$ python3 -q
>>> import numpy as np
>>> np.set_printoptions(suppress=True, linewidth=160)
>>> J = np.loadtxt("run15.csv", delimiter=",")
>>> print(J)
[[ 0. -1.  1.  2.  1. -2.  1.  0.  1.  1.  2.  2. -2.  2.]
 [ 2.  0. -2.  0.  0.  0.  1.  2.  0.  1. -1.  2.  0.  2.]
 [-1.  2.  1.  0.  0. -1. -2.  2.  0.  2.  2.  1. -1.  0.]
 [ 0.  1.  1. -1.  2. -1.  1.  0.  2.  0. -2.  2.  2.  0.]
 [-1. -1.  2. -2.  1. -1.  1. -2. -1.  1.  2.  2.  2.  1.]
 [-2. -2.  2.  0.  2.  1. -1.  2.  0. -1. -1.  2. -1.  0.]
 [-1.  2. -2. -1.  1. -2. -2.  0. -1.  0. -2. -2.  0. -2.]
 [ 1. -2.  1.  0.  1.  2.  2. -1.  0.  1.  1. -1.  2.  2.]
 [ 0.  1. -2. -1.  1. -1. -1. -2. -1. -1.  0.  2. -2.  0.]
 [ 8. -1. -7.  2.  1. -2.  5.  8.  1.  5. -2. 10. -2. 10.]]
>>> # rows and columns are dependent
>>> U, sigma, Vt = np.linalg.svd(J)
>>> print(np.argmax(sigma[:-1] / (sigma[1:] + 1e-6)) + 1)
9
>>> sigma.round(2) + 0
array([21.91,  8.12,  6.66,  5.7 ,  5.33,  4.43,  3.41,  2.58,  1.72,  0.  ])
>>> A2 = U[:, :9] @ np.diag(sigma[:9]) @ Vt[:9]
>>> print(np.linalg.matrix_rank(J, rtol=0.05))
9
>>> print(round(float(np.linalg.norm(J - A2, 2)), 2), round(sigma[9], 2))
0.0 0.0
>>> np.allclose(J[:-1].T @ np.linalg.lstsq(J[:-1].T, J[-1])[0], J[-1])
True
>>> print(np.round(J @ np.linalg.pinv(J) @ J, 2) + 0)
[[ 0. -1.  1.  2.  1. -2.  1.  0.  1.  1.  2.  2. -2.  2.]
 [ 2.  0. -2.  0.  0.  0.  1.  2.  0.  1. -1.  2.  0.  2.]
 [-1.  2.  1.  0.  0. -1. -2.  2.  0.  2.  2.  1. -1.  0.]
 [ 0.  1.  1. -1.  2. -1.  1.  0.  2.  0. -2.  2.  2.  0.]
 [-1. -1.  2. -2.  1. -1.  1. -2. -1.  1.  2.  2.  2.  1.]
 [-2. -2.  2.  0.  2.  1. -1.  2.  0. -1. -1.  2. -1.  0.]
 [-1.  2. -2. -1.  1. -2. -2.  0. -1.  0. -2. -2.  0. -2.]
 [ 1. -2.  1.  0.  1.  2.  2. -1.  0.  1.  1. -1.  2.  2.]
 [ 0.  1. -2. -1.  1. -1. -1. -2. -1. -1.  0.  2. -2.  0.]
 [ 8. -1. -7.  2.  1. -2.  5.  8.  1.  5. -2. 10. -2. 10.]]
>>> np.linalg.lstsq(J[:-1].T, J[-1])[2]
np.int32(9)
>>> print(np.unique(J.round(6), axis=0).shape)
(10, 14)
>>> r = np.linalg.matrix_rank(J)
>>> r
np.int64(9)
>>> null = np.linalg.svd(J)[2][r:].T
>>> print([int(np.linalg.matrix_rank(J[:i])) for i in range(1, len(J) + 1)])
[1, 2, 3, 4, 5, 6, 7, 8, 9, 9]
>>> np.linalg.matrix_rank(J.T @ J), np.linalg.matrix_rank(J @ J.T)
(np.int64(9), np.int64(9))
>>> print(np.allclose(J @ null, 0))
True
>>> [int(np.linalg.matrix_rank(np.delete(J, i, axis=0))) for i in range(10)]
[9, 9, 8, 8, 8, 8, 8, 8, 8, 9]
>>> null.shape
(14, 5)
>>> [int(np.linalg.matrix_rank(J[:, :j + 1])) for j in range(14)]
[1, 2, 3, 4, 5, 6, 7, 8, 9, 9, 9, 9, 9, 9]
